$ python -q
>>> import numpy as np
>>> np.set_printoptions(precision=1, suppress=True, linewidth=100, legacy="1.25")
>>> q, _ = np.linalg.qr(np.array([[0.1, 0.8], [0.8, 0.8]]))
>>> ev = np.array([1, -1])
>>> m1 = q @ np.diag(ev) @ q.T
>>> m1
array([[-1. ,  0.2],
       [ 0.2,  1. ]])
>>> U, s = np.linalg.svd(m1)
Traceback (most recent call last):
  File "<python-input-6>", line 1, in <module>
    U, s = np.linalg.svd(m1)
    ^^^^
ValueError: too many values to unpack (expected 2)
>>> U, s, Vt = np.linalg.svd(m1, full_matrices=False)
>>> s
array([1., 1.])
>>> np.allclose(U * s @ Vt, m1)
True
>>> s / s[0]
array([1., 1.])
>>> np.round(U.T @ m1 @ Vt.T, 1) + 0
array([[1., 0.],
       [0., 1.]])
>>> (s > 1e-8).sum()
2
>>> vec = np.array([2, -2])
>>> m1.T @ (m1 @ vec)
array([ 2., -2.])
>>> 2 - np.linalg.matrix_rank(m1 - np.eye(2), tol=1e-8)
1
>>> np.sort(np.abs(np.degrees(np.angle(np.linalg.eigvals(m1)))))
array([  0., 180.])
>>> np.linalg.inv(m1)
array([[-1. ,  0.2],
       [ 0.2,  1. ]])
>>> vec = np.array([2, -1])
>>> target = m1 @ vec
>>> b, lr = np.zeros(2), 1 / np.linalg.norm(m1, 2) ** 2
>>> for i in range(250):
...     b -= lr * m1.T @ (m1 @ b - target)
...     if i % 50 == 0: print(i, round(np.linalg.norm(m1 @ b - target), 1))
... 
0 0.0
50 0.0
100 0.0
150 0.0
200 0.0
>>> b
array([ 2., -1.])
>>> F = np.loadtxt("run2.csv", delimiter=",")
>>> F
array([[ 4.,  5.,  6.],
       [ 7.,  8.,  9.],
       [10., 11., 12.]])
>>> r = np.linalg.matrix_rank(F)
>>> r
2
>>> null = np.linalg.svd(F)[2][r:].T
>>> [int(np.linalg.matrix_rank(F[:, :j + 1])) for j in range(3)]
[1, 2, 2]
>>> np.round(F @ null, 1) + 0
array([[0.],
       [0.],
       [0.]])
>>> np.linalg.matrix_rank(F.T @ F), np.linalg.matrix_rank(F @ F.T)
(2, 2)
>>> null @ null.T
array([[ 0.2, -0.3,  0.2],
       [-0.3,  0.7, -0.3],
       [ 0.2, -0.3,  0.2]])
>>> [int(np.linalg.matrix_rank(F[:i])) for i in range(1, len(F) + 1)]
[1, 2, 2]
>>> round(np.linalg.norm(F, 2) / np.linalg.norm(F), 1)
1.0
>>> U, s, Vt = np.linalg.svd(F)
>>> s.round(1) + 0
array([25.2,  0.7,  0. ])
>>> np.argmax(s[:-1] / (s[1:] + 1e-6)) + 1
2
>>> A2 = U[:, :2] @ np.diag(s[:2]) @ Vt[:2]
>>> A2
array([[ 4.,  5.,  6.],
       [ 7.,  8.,  9.],
       [10., 11., 12.]])
>>> np.linalg.matrix_rank(F, rtol=0.05)
1
>>> np.round(np.linalg.norm(F - A2, 2), 1), np.round(s[2], 1)
(0.0, 0.0)
>>> round(np.abs(F - A2).max(), 1)
0.0
>>> E = np.loadtxt("sample2.csv", delimiter=",")
>>> E
array([[ 4.2,  2.3, -0.1,  0.3],
       [-5. , -2.7,  0.4,  0.6],
       [ 0.4,  0.2,  1.4,  0.6],
       [ 5.5,  2.8,  1.9, -0.1]])
>>> r = np.linalg.matrix_rank(E)
>>> r
3
>>> null = np.linalg.svd(E)[2][r:].T
>>> np.allclose(E @ null, 0)
True
>>> np.round(E @ null, 1) + 0
array([[0.],
       [0.],
       [0.],
       [0.]])
>>> [int(np.linalg.matrix_rank(E[:i])) for i in range(1, len(E) + 1)]
[1, 2, 3, 3]
>>> null.shape
(4, 1)
>>> np.round(np.trace(E), 1)
2.8
>>> np.round(np.sort(np.abs(np.linalg.eigvals(E))), 1) + 0
array([0. , 1.1, 1.4, 3.1])
>>> E.inv()
Traceback (most recent call last):
  File "<python-input-53>", line 1, in <module>
    E.inv()
    ^^^^^
AttributeError: 'numpy.ndarray' object has no attribute 'inv'
>>> assert E == E.T
Traceback (most recent call last):
  File "<python-input-54>", line 1, in <module>
    assert E == E.T
           ^^^^^^^^
ValueError: The truth value of an array with more than one element is ambiguous. Use a.any() or a.all()
>>> np.linalg.matrix_power(E, 2)
array([[ 8.1,  4.4,  1.1,  2.6],
       [-4.2, -2.5,  1. , -3. ],
       [ 4.8,  2.4,  3. ,  0.9],
       [ 9.3,  5. ,  3.1,  4.5]])
>>> np.allclose(E, E.T)
False
>>> A = np.load("m.npy")
>>> A.round(1) + 0
array([[-0.1, -0.3, -1. ],
       [ 1. ,  0. , -0.1],
       [ 0.1, -1. ,  0.3]])
>>> u = np.array([2, -1, -2])
>>> A2 = A + np.outer(u, np.eye(3)[1])
>>> np.linalg.matrix_rank(A2 - A)
1
>>> round(float(np.linalg.det(A2) / np.linalg.det(A)), 1), round(float(1 + np.linalg.solve(A, u)[1]), 1)
(2.4, 2.4)
>>> np.linalg.matrix_rank(np.linalg.inv(A2) - np.linalg.inv(A), tol=1e-8)
1
>>> rng = np.random.default_rng(345596)
>>> A2 = A + rng.integers(-2, 3, (3, 1)) @ rng.integers(-2, 3, (1, 3))
>>> A2
array([[-0.1, -0.3, -1. ],
       [ 3. , -4. , -4.1],
       [ 0.1, -1. ,  0.3]])
>>> np.abs(A2 - A).sum(axis=1)
array([ 0., 10.,  0.])
>>> np.linalg.svd(A2 - A, compute_uv=False)
array([6., 0., 0.])
>>> z = rng.permutation(3)
>>> A2 = A[:, z] * rng.choice([-1, 1], 3)
>>> A2.round(1) + 0
array([[ 1. ,  0.3, -0.1],
       [ 0.1,  0. ,  1. ],
       [-0.3,  1. ,  0.1]])
>>> U, _, Vt = np.linalg.svd(A.T @ A2)
>>> np.round(np.linalg.lstsq(A, A2)[0], 1) + 0
array([[ 0.,  0.,  1.],
       [ 0., -1.,  0.],
       [-1.,  0.,  0.]])
>>> z
array([2, 1, 0])
>>> np.round(U @ Vt, 1) + 0
array([[ 0.,  0.,  1.],
       [ 0., -1.,  0.],
       [-1.,  0.,  0.]])
>>> J = np.load("arr.npy")
>>> J
array([[  0.5,   3.9,  -5.7],
       [-10.8, -15.7,  -1.9],
       [-10. ,   1.8,  -2.4]])
>>> z = rng.permutation(3)
>>> A2 = J[:, z] * rng.choice([-1, 1], 3)
>>> A2
array([[ -0.5,   5.7,   3.9],
       [ 10.8,   1.9, -15.7],
       [ 10. ,   2.4,   1.8]])
>>> U, _, Vt = np.linalg.svd(J.T @ A2)
>>> np.round(np.linalg.lstsq(J, A2)[0], 1) + 0
array([[-1.,  0.,  0.],
       [ 0.,  0.,  1.],
       [ 0., -1.,  0.]])
>>> z
array([0, 2, 1])
>>> C2 = J.T @ J
>>> np.linalg.matrix_rank(C2)
3
>>> np.diag(C2)
array([216.9, 264.9,  41.9])
>>> np.linalg.eigvalsh(C2)[::-1]
array([398.8,  99.8,  25.1])
>>> X = np.load("a.npy")
>>> X.round(1) + 0
array([[ 0. ,  0.1, -0.3],
       [ 0.1,  0. ,  0.8],
       [-0.9, -1. , -1. ],
       [ 0.6,  0.7,  1. ],
       [-0.3, -0.8,  1. ],
       [ 0.5,  0.7,  0.4],
       [-0.1, -0.3,  0.5],
       [-0.5, -0.7, -0.3],
       [ 0. , -0.4,  0.9],
       [ 0.4,  0.6,  0.6],
       [-0.6, -0.7, -0.8],
       [ 0.1,  0.4, -0.8],
       [ 0.3,  0.4,  0.4],
       [ 0.7,  0.7,  1. ],
       [ 0.9,  1. ,  0.9],
       [-0.5, -0.2, -1. ],
       [ 0.4,  0.6,  0.5],
       [ 0.8,  1. , -0.7],
       [-0.2, -0.4,  0.1]])
>>> u = np.array([-3, -2, 1])
>>> np.convolve(X[18], u)
array([ 0.7,  1.7,  0.3, -0.6,  0.1])
>>> np.round(np.cross(X[18, :3], X[11, :3]), 1) + 0
array([ 0.3, -0.2,  0. ])
>>> np.polyval(u, X[18])
array([1.3, 1.3, 0.7])
>>> np.round(np.correlate(X[18], X[11], "full"), 1) + 0
array([ 0.2,  0.2, -0.3,  0. ,  0. ])
>>> vec = np.array([5, 9, 2])
>>> target = X @ vec
>>> b, lr = np.zeros(3), 1 / np.linalg.norm(X, 2) ** 2
>>> for i in range(250):
...     b -= lr * X.T @ (X @ b - target)
...     if i % 50 == 0: print(i, round(np.linalg.norm(X @ b - target), 1))
... 
0 7.9
50 0.3
100 0.3
150 0.2
200 0.1
>>> round(np.linalg.cond(X), 1)
13.1
>>> b
array([5.3, 8.8, 2. ])
>>> w1 = np.array([[0, -3], [1, 3], [2, -2]])
>>> b = np.array([-9, 5])
>>> act = np.maximum(X @ w1 + b, 0)
>>> (act > 0).astype(int)
array([[0, 1],
       [0, 1],
       [0, 1],
       [0, 1],
       [0, 1],
       [0, 1],
       [0, 1],
       [0, 1],
       [0, 1],
       [0, 1],
       [0, 1],
       [0, 1],
       [0, 1],
       [0, 1],
       [0, 1],
       [0, 1],
       [0, 1],
       [0, 1],
       [0, 1]])
>>> (act > 0).mean(axis=0)
array([0., 1.])
>>> C = np.array([[-8, 9], [7, 6]])
>>> (act @ C).round(6).argmax(axis=1)
array([0, 0, 0, 0, 0, 0, 0, 0, 0, 0, 0, 0, 0, 0, 0, 0, 0, 0, 0])
>>> data = np.load("out3.npy")
>>> data
array([[ 0.7,  0. ,  0.7],
       [ 0. ,  1. ,  0. ],
       [-0.7,  0. ,  0.7]])
>>> vec = np.array([0, 2, 2])
>>> np.abs(np.linalg.eigvals(data))
array([1., 1., 1.])
>>> round(np.linalg.norm(vec), 1), round(np.linalg.norm(data @ vec), 1)
(2.8, 2.8)
>>> vec = np.array([1, 0, 1])
>>> target = data @ vec
>>> target.round(1) + 0
array([1.4, 0. , 0. ])
>>> np.round(np.linalg.solve(data, data[:, 0]), 1) + 0
array([1., 0., 0.])
>>> np.linalg.solve(data, target)
array([1., 0., 1.])
>>> np.linalg.solve(data, -3 * target)
array([-3.,  0., -3.])
>>> vec = np.array([0, 0, 2])
>>> target = data @ vec
>>> b, lr = np.zeros(3), 1 / np.linalg.norm(data, 2) ** 2
>>> for i in range(6):
...     b -= lr * data.T @ (data @ b - target)
...     if i % 2 == 0: print(i, round(np.linalg.norm(data @ b - target), 1))
... 
0 0.0
2 0.0
4 0.0
>>> b.round(1) + 0
array([0., 0., 2.])
